>>> import numpy as np
>>> from numpy import linalg as LA
>>> np.set_printoptions(precision=3, suppress=True, linewidth=140, legacy="1.25")
>>> other = np.array([[1, 3, 2],
...     [1, 2, 3],
...     [3, 1, 1],
...     [0, -1, -2],
...     [1, 3, 1],
...     [1, -2, 3],
...     [-3, 0, 1],
...     [-3, 0, 0],
...     [-1, -3, 2],
...     [3, 0, -1],
...     [-2, 0, 3],
...     [-1, 0, -2],
...     [1, 0, 2]])
>>> basis = np.array([[-1, 2, 3, 1, -2, 3, -1],
...     [-3, 3, 1, 3, -1, 0, 3],
...     [1, 0, 3, 0, -2, -3, 1]])
>>> rng = np.random.default_rng(97046)
>>> mat = other @ basis + 0.1 * rng.normal(size=(13, 7))
>>> mat
array([[ -7.962,  11.185,  11.975,  10.159,  -8.915,  -3.054,   9.952],
       [ -3.955,   7.937,  14.118,   7.044,  -9.938,  -5.993,   7.857],
       [ -5.02 ,   8.88 ,  13.123,   5.947,  -9.08 ,   6.059,   0.95 ],
       [  0.918,  -3.081,  -6.942,  -2.916,   4.891,   5.849,  -5.124],
       [ -8.943,  11.174,   8.8  ,   9.991,  -7.019,   0.131,   9.016],
       [  7.881,  -3.987,  10.083,  -5.129,  -6.015,  -5.925,  -3.989],
       [  3.972,  -6.131,  -6.023,  -3.013,   3.982, -11.946,   3.937],
       [  3.212,  -5.951,  -8.857,  -2.98 ,   5.977,  -8.807,   3.078],
       [ 11.993, -11.047,  -0.061, -10.048,   0.848,  -8.971,  -6.044],
       [ -4.093,   5.949,   5.98 ,   3.004,  -4.086,  11.837,  -4.172],
       [  5.02 ,  -4.048,   2.938,  -1.957,  -2.132, -14.837,   4.956],
       [ -0.974,  -2.033,  -8.978,  -0.972,   5.84 ,   3.04 ,  -0.848],
       [  0.951,   1.925,   9.082,   1.018,  -6.13 ,  -3.01 ,   1.13 ]])
>>> labels = rng.permutation(7)
>>> other = mat[:, labels] * rng.choice([-1, 1], 7)
>>> other
array([[-10.159,   7.962,  -3.054, -11.185,   9.952,  -8.915, -11.975],
       [ -7.044,   3.955,  -5.993,  -7.937,   7.857,  -9.938, -14.118],
       [ -5.947,   5.02 ,   6.059,  -8.88 ,   0.95 ,  -9.08 , -13.123],
       [  2.916,  -0.918,   5.849,   3.081,  -5.124,   4.891,   6.942],
       [ -9.991,   8.943,   0.131, -11.174,   9.016,  -7.019,  -8.8  ],
       [  5.129,  -7.881,  -5.925,   3.987,  -3.989,  -6.015, -10.083],
       [  3.013,  -3.972, -11.946,   6.131,   3.937,   3.982,   6.023],
       [  2.98 ,  -3.212,  -8.807,   5.951,   3.078,   5.977,   8.857],
       [ 10.048, -11.993,  -8.971,  11.047,  -6.044,   0.848,   0.061],
       [ -3.004,   4.093,  11.837,  -5.949,  -4.172,  -4.086,  -5.98 ],
       [  1.957,  -5.02 , -14.837,   4.048,   4.956,  -2.132,  -2.938],
       [  0.972,   0.974,   3.04 ,   2.033,  -0.848,   5.84 ,   8.978],
       [ -1.018,  -0.951,  -3.01 ,  -1.925,   1.13 ,  -6.13 ,  -9.082]])
>>> Uu, _, VT = LA.svd(mat.T @ other)
>>> labels
array([3, 0, 5, 1, 6, 4, 2])
>>> np.round(Uu @ VT, 3) + 0
array([[ 0., -1.,  0.,  0.,  0.,  0.,  0.],
       [ 0.,  0.,  0., -1.,  0.,  0.,  0.],
       [ 0.,  0.,  0.,  0.,  0.,  0., -1.],
       [-1.,  0.,  0.,  0.,  0.,  0.,  0.],
       [ 0.,  0.,  0.,  0.,  0.,  1.,  0.],
       [ 0.,  0.,  1.,  0.,  0.,  0.,  0.],
       [ 0.,  0.,  0.,  0.,  1.,  0.,  0.]])
>>> w1 = np.array([[8, -5, 9, 6, -9],
...     [8, 6, -8, -5, -6],
...     [7, -9, -8, 4, 9],
...     [5, 1, 3, -4, 7],
...     [-7, -7, 1, 0, -3],
...     [-2, 8, 3, -1, 9],
...     [5, -1, 2, 2, -9]])
>>> beta = np.array([3, 0, 2, 2, 2])
>>> H = np.maximum(other @ w1 + beta, 0)
>>> (H > 0).mean(axis=0)
array([0.308, 0.385, 0.538, 0.385, 0.462])
>>> basis = np.array([[4, 2, 0], [0, 4, 4], [1, 2, 3], [1, 3, 0], [3, 0, 2]])
>>> w1 @ basis
array([[ 20,  32, -11],
       [  1,   9, -12],
       [ 51, -26, -42],
       [ 40,   8,  27],
       [-36, -40, -31],
       [ 21,  31,  59],
       [ -3,  16, -16]])
>>> feats = np.loadtxt("block16.csv", delimiter=",")
>>> feats
array([[-0.531,  0.151,  0.185, -0.139,  0.538, -0.075,  0.012],
       [-0.266, -0.088, -0.128,  0.261,  0.158, -0.31 , -0.414],
       [-0.169, -0.478, -0.359,  0.071,  0.456, -0.072,  0.122],
       [-0.048,  0.01 ,  0.125, -0.088,  0.028,  0.645, -0.588],
       [-0.097,  0.02 , -0.352,  0.001, -0.216, -0.025, -0.032],
       [-0.217,  0.599, -0.337, -0.3  , -0.126, -0.078,  0.142],
       [ 0.266, -0.199, -0.108,  0.354, -0.151, -0.19 , -0.145],
       [-0.097,  0.307, -0.433,  0.293, -0.061, -0.074, -0.429],
       [ 0.266, -0.117, -0.457, -0.296,  0.292,  0.398, -0.025],
       [ 0.531,  0.464,  0.016,  0.332,  0.53 , -0.005,  0.107],
       [ 0.169, -0.138, -0.349, -0.349, -0.052, -0.164,  0.07 ],
       [ 0.314, -0.004,  0.194, -0.529,  0.134, -0.493, -0.473]])
>>> proj = feats @ LA.solve(feats.T @ feats, feats.T)
>>> proj @ feats[:, 4]
array([ 0.538,  0.158,  0.456,  0.028, -0.216, -0.126, -0.151, -0.061,  0.292,  0.53 , -0.052,  0.134])
>>> LA.matrix_rank(np.eye(12) - proj)
5
>>> np.round(LA.eigvalsh(proj), 3) + 0
array([0., 0., 0., 0., 0., 1., 1., 1., 1., 1., 1., 1.])
>>> T = np.stack([feats, 4 * feats, feats[::-1]])
>>> np.einsum("bij,cij->bc", T, T)
array([[  7.   ,  28.   ,   0.281],
       [ 28.   , 112.   ,   1.122],
       [  0.281,   1.122,   7.   ]])
>>> (T @ feats.T).shape
(3, 12, 12)
>>> F = np.loadtxt("dump.csv", delimiter=",")
>>> F
array([[0., 0., 0., 0., 0., 0., 0., 0., 1., 1.],
       [0., 0., 0., 0., 0., 0., 0., 0., 0., 1.],
       [0., 0., 0., 1., 0., 0., 1., 0., 0., 0.],
       [0., 0., 1., 0., 1., 1., 1., 1., 0., 0.],
       [0., 0., 0., 1., 0., 0., 0., 1., 0., 0.],
       [0., 0., 0., 1., 0., 0., 0., 1., 0., 1.],
       [0., 0., 1., 1., 0., 0., 0., 0., 1., 0.],
       [0., 0., 0., 1., 1., 1., 0., 0., 0., 0.],
       [1., 0., 0., 0., 0., 0., 1., 0., 0., 0.],
       [1., 1., 0., 0., 0., 1., 0., 0., 0., 0.]])
>>> LA.matrix_rank(F, rtol=0.1)
9
>>> np.argsort(-LA.norm(F, axis=0).round(6), kind="stable")[:3]
array([3, 5, 6])
>>> [round(float(x), 3) for x in LA.svd(F, compute_uv=False)[:3]]
[3.058, 2.203, 1.71]
>>> labels = rng.permutation(10)
>>> labels
array([7, 2, 8, 9, 3, 0, 6, 5, 1, 4])
>>> other = F[labels][:, labels]
>>> np.allclose(other, F)
False
>>> other
array([[0., 0., 0., 0., 1., 0., 0., 1., 0., 1.],
       [0., 0., 0., 0., 1., 0., 1., 0., 0., 0.],
       [0., 0., 0., 0., 0., 1., 1., 0., 0., 0.],
       [0., 0., 0., 0., 0., 1., 0., 1., 1., 0.],
       [1., 1., 0., 0., 0., 0., 1., 1., 0., 1.],
       [0., 0., 1., 1., 0., 0., 0., 0., 0., 0.],
       [0., 1., 1., 0., 1., 0., 0., 0., 0., 0.],
       [1., 0., 0., 1., 1., 0., 0., 0., 0., 0.],
       [0., 0., 0., 1., 0., 0., 0., 0., 0., 0.],
       [1., 0., 0., 0., 1., 0., 0., 0., 0., 0.]])
>>> try:
...     LA.inv(F)
... except LA.LinAlgError as e:
...     print(repr(e))
... 
LinAlgError('Singular matrix')
>>> np.abs(np.diag(LA.qr(F)[1])) > 1e-9
array([ True,  True,  True,  True,  True, False,  True,  True,  True,  True])
>>> np.unique(F.round(6), axis=0).shape
(10, 10)
>>> round(np.trace(LA.pinv(F) @ F), 3)
9.0
>>> np.allclose(F[:-1].T @ LA.lstsq(F[:-1].T, F[-1])[0], F[-1])
False
>>> A = np.loadtxt("out15.csv", delimiter=",")
>>> A
array([[ 4.014,  1.938,  1.023,  2.993,  1.009,  2.039,  1.024,  2.998,  1.021,  3.989],
       [ 8.022,  3.975,  2.012,  5.999,  2.007,  4.03 ,  1.986,  5.987,  1.985,  8.04 ],
       [ 3.977,  1.972,  1.022,  3.003,  0.989,  2.027,  0.983,  2.992,  0.961,  4.034],
       [ 3.986,  2.001,  0.99 ,  2.956,  0.963,  2.011,  0.96 ,  2.997,  0.955,  4.015],
       [-0.035,  0.009,  0.021,  0.006, -0.009, -0.012,  0.011, -0.012, -0.009, -0.025],
       [ 0.023, -0.047, -0.037, -0.002,  0.052,  0.016,  0.015,  0.049,  0.02 ,  0.013],
       [ 4.007,  2.001,  1.015,  3.026,  1.   ,  2.009,  0.998,  2.979,  1.005,  4.016],
       [ 7.963,  4.01 ,  2.023,  6.014,  2.022,  3.996,  2.016,  6.013,  1.992,  8.001]])
>>> other = A / LA.norm(A, axis=1, keepdims=True)
>>> gram = other @ other.T
>>> gram[5]
array([ 0.347,  0.343,  0.341,  0.34 , -0.652,  1.   ,  0.34 ,  0.342])
